In [1]: import numpy as np

In [2]: np.set_printoptions(precision=2, suppress=True, linewidth=100, legacy="1.25")

In [3]: X = np.loadtxt("m.csv", delimiter=",")

In [4]: X
Out[4]: 
array([[2., 3., 2., 3.],
       [1., 2., 1., 2.],
       [2., 3., 2., 3.],
       [1., 2., 1., 2.]])

In [5]: # null space of dimension 2

In [6]: rk = np.linalg.matrix_rank(X)

In [7]: rk
Out[7]: 2

In [8]: null = np.linalg.svd(X)[2][rk:].T

In [9]: np.round(null @ null.T, 2) + 0
Out[9]: 
array([[ 0.5,  0. , -0.5,  0. ],
       [ 0. ,  0.5,  0. , -0.5],
       [-0.5,  0. ,  0.5,  0. ],
       [ 0. , -0.5,  0. ,  0.5]])

In [10]: np.round(X @ null, 2) + 0
Out[10]: 
array([[0., 0.],
       [0., 0.],
       [0., 0.],
       [0., 0.]])

In [11]: null.shape
Out[11]: (4, 2)

In [12]: [int(np.linalg.matrix_rank(X[:i])) for i in range(1, len(X) + 1)]
Out[12]: [1, 2, 2, 2]

In [13]: left, s, Vt = np.linalg.svd(X)

In [14]: evecs = Vt[:(s > 1e-8).sum()]

In [15]: rng = np.random.default_rng(9194)

In [16]: x = X[1] + -3 * X[0] + rng.integers(2) * np.eye(4)[1]

In [17]: x
Out[17]: array([-5., -6., -5., -7.])

In [18]: np.allclose(evecs.T @ evecs @ x, x)
Out[18]: False

In [19]: np.round(evecs.T @ evecs, 2) + 0
Out[19]: 
array([[0.5, 0. , 0.5, 0. ],
       [0. , 0.5, 0. , 0.5],
       [0.5, 0. , 0.5, 0. ],
       [0. , 0.5, 0. , 0.5]])

In [20]: np.linalg.matrix_rank(np.vstack([X, x]))
Out[20]: 3

In [21]: round(float(np.linalg.norm(x - evecs.T @ evecs @ x)), 2)
Out[21]: 0.71

In [22]: M = np.load("out0.npy")

In [23]: M
Out[23]: 
array([[ -98.71,  -59.07,  180.57,    0.51,  180.13,  119.16],
       [-101.28,  -58.89,  180.02,   -0.37,  180.15,  118.74],
       [ -99.81,  -58.08,  180.21,    0.63,  181.36,  120.85],
       [-100.54,  -60.9 ,  179.35,   -0.18,  177.82,  119.64],
       [ -99.83,  -59.69,  180.24,    0.96,  178.78,  119.64],
       [-100.71,  -60.15,  179.04,   -2.41,  180.49,  120.31],
       [ -99.09,  -59.41,  180.77,    0.69,  179.51,  119.11],
       [-101.45,  -59.58,  179.62,   -0.92,  179.22,  120.19],
       [ -99.98,  -59.11,  180.24,   -0.41,  179.57,  120.36],
       [-100.21,  -59.26,  178.56,    0.41,  178.79,  118.76],
       [ -99.47,  -57.49,  179.09,   -0.73,  179.33,  119.38],
       [-101.26,  -59.49,  179.91,    0.6 ,  180.28,  120.38],
       [ -98.49,  -60.78,  180.54,   -0.98,  177.41,  119.02],
       [ -98.43,  -59.29,  179.82,    0.95,  178.61,  120.02],
       [ -97.95,  -61.13,  179.34,   -0.88,  179.29,  118.93],
       [-100.37,  -59.58,  178.72,   -0.08,  179.79,  121.15],
       [ -99.9 ,  -59.54,  178.72,    1.85,  179.96,  119.35],
       [-101.  ,  -60.58,  179.21,   -0.75,  180.16,  120.38],
       [ -97.68,  -60.19,  180.21,   -2.14,  180.11,  119.77],
       [-101.63,  -59.64,  179.6 ,    0.13,  177.78,  119.87],
       [ -99.36,  -60.6 ,  180.51,    0.98,  180.09,  122.47],
       [ -99.82,  -59.71,  179.  ,    1.43,  180.39,  119.76],
       [ -99.72,  -59.3 ,  181.41,    0.24,  181.01,  119.56],
       [-100.23,  -58.14,  179.36,    0.61,  181.22,  120.39],
       [-100.94,  -59.59,  179.55,    2.16,  179.92,  119.4 ],
       [ -99.68,  -60.99,  179.02,    0.17,  179.17,  120.71],
       [ -99.35,  -60.02,  180.8 ,   -0.2 ,  179.61,  120.1 ],
       [ -98.63,  -58.46,  181.61,   -0.17,  180.55,  120.24]])

In [24]: Xc = (M - M.mean(axis=0)) / M.std(axis=0)

In [25]: np.argwhere(np.abs(Xc) > 2)
Out[25]: 
array([[ 5,  3],
       [10,  1],
       [12,  4],
       [18,  0],
       [18,  3],
       [20,  5],
       [22,  2],
       [24,  3],
       [27,  2]])

In [26]: b = np.linalg.lstsq(np.delete(Xc, 2, axis=1), Xc[:, 2])[0]

In [27]: round(float(1 - np.var(Xc[:, 2] - np.delete(Xc, 2, axis=1) @ b)), 2)
Out[27]: 0.19

In [28]: b
Out[28]: array([ 0.41,  0.15, -0.02,  0.1 ,  0.07])

In [29]: np.abs(b).argmax()
Out[29]: 0
